>>> import numpy as np
>>> from numpy import linalg as LA
>>> np.set_printoptions(precision=1, suppress=True, linewidth=100)
>>> W0 = np.array([[-57, -54, -9], [-17, 14, -41], [-76, -50, -40], [-13, -32, 23]])
>>> vec = np.array([-1, 0, -3])
>>> print(W0 @ vec)
[ 84 140 196 -56]
>>> print(np.einsum("ij,j->i", W0, vec))
[ 84 140 196 -56]
>>> A = np.load("test2.npy")
>>> print(A)
[[ 3  3  3  3]
 [ 3 -1  3 -1]
 [ 3  3  3  3]
 [ 3 -1  3 -1]]
>>> A2 = A / np.sqrt((A ** 2).mean(axis=1, keepdims=True))
>>> print(LA.matrix_rank(A2) == LA.matrix_rank(A))
True
>>> print(A - A.mean(axis=1, keepdims=True))
[[ 0.  0.  0.  0.]
 [ 2. -2.  2. -2.]
 [ 0.  0.  0.  0.]
 [ 2. -2.  2. -2.]]
>>> A2 = np.array([[2, 3, -2], [-1, -8, -1]])
>>> C = np.kron(A2, A)
>>> print(round(float(LA.norm(C, 2)), 1), np.round(LA.norm(A2, 2) * LA.norm(A, 2), 1))
80.2 80.2
>>> r = LA.matrix_rank(A)
>>> print(r)
2
>>> ns = LA.svd(A)[2][r:].T
>>> print([int(LA.matrix_rank(A[:, :j + 1])) for j in range(4)])
[1, 2, 2, 2]
>>> A2 = np.array([[0.5, 0.4], [-0.7, 0.0], [-0.2, 0.0], [0.0, 1.3]])
>>> C = np.array([[-1.8, 0.5, 3.0], [0.4, -0.8, 1.0]])
>>> E = A2 @ C
>>> print(E)
[[-0.7 -0.1  1.9]
 [ 1.3 -0.3 -2.1]
 [ 0.4 -0.1 -0.6]
 [ 0.5 -1.   1.3]]
>>> # null space of dimension 1
>>> left, sig, VT = LA.svd(W0)
>>> print(np.argmax(sig[:-1] / (sig[1:] + 1e-6)) + 1)
2
>>> A2 = left[:, :2] @ np.diag(sig[:2]) @ VT[:2]
>>> print(LA.matrix_rank(A2))
2
>>> print(np.round(np.abs(W0 - A2).max(), 1))
0.0
>>> r = LA.matrix_rank(E)
>>> print(r)
2
>>> ns = LA.svd(E)[2][r:].T
>>> print(ns.shape)
(3, 1)
>>> print(ns[:, 0] / ns[np.abs(ns[:, 0]).round(6).argmax(), 0])
[1.  1.  0.4]
>>> print(np.allclose(E @ ns, 0))
True
>>> print(LA.matrix_rank(E.T @ E), LA.matrix_rank(E @ E.T))
2 2
>>> print(ns @ ns.T)
[[0.4 0.5 0.2]
 [0.5 0.5 0.2]
 [0.2 0.2 0.1]]
>>> t3 = np.stack([E, 5 * E, E[::-1]])
>>> print((t3 @ E.T).shape)
(3, 4, 4)
>>> print(LA.matrix_rank(t3.reshape(3, -1)))
2
>>> print(LA.matrix_rank(t3))
[2 2 2]
>>> print(np.einsum("bij,cij->bc", t3, t3))
[[ 13.8  69.1   7.8]
 [ 69.1 345.6  39.1]
 [  7.8  39.1  13.8]]
>>> print(t3.sum(axis=0))
[[ -3.9  -1.5  12.7]
 [  7.9  -2.2 -13.2]
 [  3.4  -0.9  -5.7]
 [  2.4  -6.3   9.7]]
>>> m1 = np.diag(np.array([7, 3, 7])) + -3 * np.eye(3, k=1) + -3 * np.eye(3, k=-1)
>>> print(m1)
[[ 7. -3.  0.]
 [-3.  3. -3.]
 [ 0. -3.  7.]]
>>> # symmetric
>>> t3 = np.stack([m1, 3 * m1, m1[::-1]])
>>> print(LA.matrix_rank(t3.reshape(3, -1)))
2
>>> ev, V = LA.eigh(m1)
>>> print(LA.svd(m1, compute_uv=False))
[9.7 7.  0.3]
>>> print(np.abs(V[:, -1]).round(6).argmax())
0
>>> print((ev > 1e-8).sum(), (ev < -1e-8).sum())
3 0
>>> print(np.round(V.T @ m1 @ V, 1) + 0)
[[0.3 0.  0. ]
 [0.  7.  0. ]
 [0.  0.  9.7]]
>>> print(np.abs(V[:, -1]))
[0.6 0.5 0.6]
>>> print(LA.eigvalsh(m1 + 4 * np.eye(3)))
[ 4.3 11.  13.7]
>>> data = np.array([[0, 0, -4], [-5, 0, 0], [0, -7, 0]])
>>> print(round(LA.det(2 * A), 1), np.round(LA.det(A), 1))
0.0 0.0
>>> print(np.round(LA.eigvals(A).sum().real, 1))
4.0
>>> print(np.round(LA.eigvals(A), 1) + 0)
[ 9.2 -5.2  0.   0. ]
>>> A2 = np.array([[2, 3], [3, 0]])
>>> C = np.kron(A2, data)
>>> print(C)
[[  0   0  -8   0   0 -12]
 [-10   0   0 -15   0   0]
 [  0 -14   0   0 -21   0]
 [  0   0 -12   0   0   0]
 [-15   0   0   0   0   0]
 [  0 -21   0   0   0   0]]
>>> K = np.load("sample9.npy")
>>> print(K)
[[0.3 0.  0.3 0.3]
 [0.3 0.3 0.  0.3]
 [0.  0.  1.  0. ]
 [0.  0.  0.  1. ]]
>>> A2 = K / LA.norm(K, axis=1, keepdims=True)
>>> cov = A2 @ A2.T
>>> print((np.abs(cov) > 0.9).astype(int))
[[1 0 0 0]
 [0 1 0 0]
 [0 0 1 0]
 [0 0 0 1]]
>>> print(round(float(np.degrees(np.arccos(np.clip(cov[0, 2], -1, 1)))), 1))
54.7
>>> print(LA.norm(A2, axis=1))
[1. 1. 1. 1.]
>>> J = np.load("w.npy")
>>> print(J)
[[ 1.8  1.1  1.1]
 [-0.7 -0.8 -2.3]
 [ 0.   0.2  0.9]]
>>> t3 = np.stack([J, 2 * J, J[::-1]])
>>> print(LA.matrix_rank(t3))
[2 2 2]
>>> print(np.einsum("bij,cij->bc", t3, t3))
[[13.1 26.1  9. ]
 [26.1 52.2 17.9]
 [ 9.  17.9 13.1]]
>>> print(LA.norm(t3, axis=(1, 2)))
[3.6 7.2 3.6]
>>> r = LA.matrix_rank(J)
>>> print(r)
2
>>> ns = LA.svd(J)[2][r:].T
>>> print(ns[:, 0] / ns[np.abs(ns[:, 0]).round(6).argmax(), 0])
[-0.5  1.  -0.2]
>>> print(np.round(J @ ns, 1) + 0)
[[0.]
 [0.]
 [0.]]
>>> print([int(LA.matrix_rank(np.delete(J, i, axis=0))) for i in range(3)])
[2, 2, 2]
>>> print(np.round(ns @ ns.T, 1) + 0)
[[ 0.2 -0.4  0.1]
 [-0.4  0.8 -0.2]
 [ 0.1 -0.2  0. ]]
>>> print(ns.shape)
(3, 1)
>>> A2 = np.array([[0, 1], [2, 0], [0, 1]])
>>> F = np.kron(np.eye(3, dtype=int), A2)
>>> print(F)
[[0 1 0 0 0 0]
 [2 0 0 0 0 0]
 [0 1 0 0 0 0]
 [0 0 0 1 0 0]
 [0 0 2 0 0 0]
 [0 0 0 1 0 0]
 [0 0 0 0 0 1]
 [0 0 0 0 2 0]
 [0 0 0 0 0 1]]
>>> # row 2 repeats row 0
>>> A2 = np.c_[F[:, :3] @ np.array([[1, -2, -1], [-1, -1, 1], [2, 0, -2]]), np.array([2, 1, 1, 0, 2, 2, 0, -2, -2])]
>>> print(A2)
[[-1 -1  1  2]
 [ 2 -4 -2  1]
 [-1 -1  1  1]
 [ 0  0  0  0]
 [ 4  0 -4  2]
 [ 0  0  0  2]
 [ 0  0  0  0]
 [ 0  0  0 -2]
 [ 0  0  0 -2]]
>>> print(LA.lstsq(F, A2[:, 0])[0])
[ 1. -1.  2.  0.  0.  0.]
>>> print(LA.matrix_rank(np.c_[F, A2]))
7
>>> print(np.round(LA.norm(A2 - F @ LA.lstsq(F, A2)[0], axis=0), 1) + 0)
[0.  0.  0.  2.1]
>>> print(F.reshape(2, -1))
[[0 1 0 0 0 0 2 0 0 0 0 0 0 1 0 0 0 0 0 0 0 1 0 0 0 0 2]
 [0 0 0 0 0 0 1 0 0 0 0 0 0 0 1 0 0 0 0 2 0 0 0 0 0 0 1]]
>>> print(F.reshape(-1, 2))
[[0 1]
 [0 0]
 [0 0]
 [2 0]
 [0 0]
 [0 0]
 [0 1]
 [0 0]
 [0 0]
 [0 0]
 [0 1]
 [0 0]
 [0 0]
 [2 0]
 [0 0]
 [0 0]
 [0 1]
 [0 0]
 [0 0]
 [0 0]
 [0 1]
 [0 0]
 [0 0]
 [2 0]
 [0 0]
 [0 0]
 [0 1]]
>>> t3 = F.reshape(9, 2, -1)
>>> print(np.einsum("ihd,ihd->ih", t3, t3))
[[1 0]
 [4 0]
 [1 0]
 [0 1]
 [4 0]
 [0 1]
 [0 1]
 [0 4]
 [0 1]]
>>> print(np.swapaxes(t3, 1, 2)[0])
[[0 0]
 [1 0]
 [0 0]]
>>> print(t3.shape)
(9, 2, 3)
>>> print(round(LA.norm(F, "nuc"), 1))
10.2
>>> print(np.round(LA.norm(F) ** 2 / LA.norm(F, 2) ** 2, 1))
4.5
>>> print(F[6] @ F[5])
0
>>> print(round(LA.norm(F[6] - F[5]), 1))
1.4
>>> print(round(float(LA.norm(F, 1)), 1), np.round(LA.norm(F, np.inf), 1))
2.0 2.0
>>> print(LA.norm(F, axis=1).argmax())
1
>>> print(np.round(LA.norm(F[6], 1), 1), np.round(LA.norm(F[6], np.inf), 1))
1.0 1.0
>>> print(LA.norm(F, axis=1))
[1. 2. 1. 1. 2. 1. 1. 2. 1.]
>>> print(round(np.trace(LA.pinv(J) @ J), 1))
2.0
>>> print(np.unique(J.round(6), axis=0).shape)
(3, 3)
>>> print(np.abs(np.diag(LA.qr(J)[1])) > 1e-9)
[ True  True False]
>>> print(F.T @ F)
[[4 0 0 0 0 0]
 [0 2 0 0 0 0]
 [0 0 4 0 0 0]
 [0 0 0 2 0 0]
 [0 0 0 0 4 0]
 [0 0 0 0 0 2]]
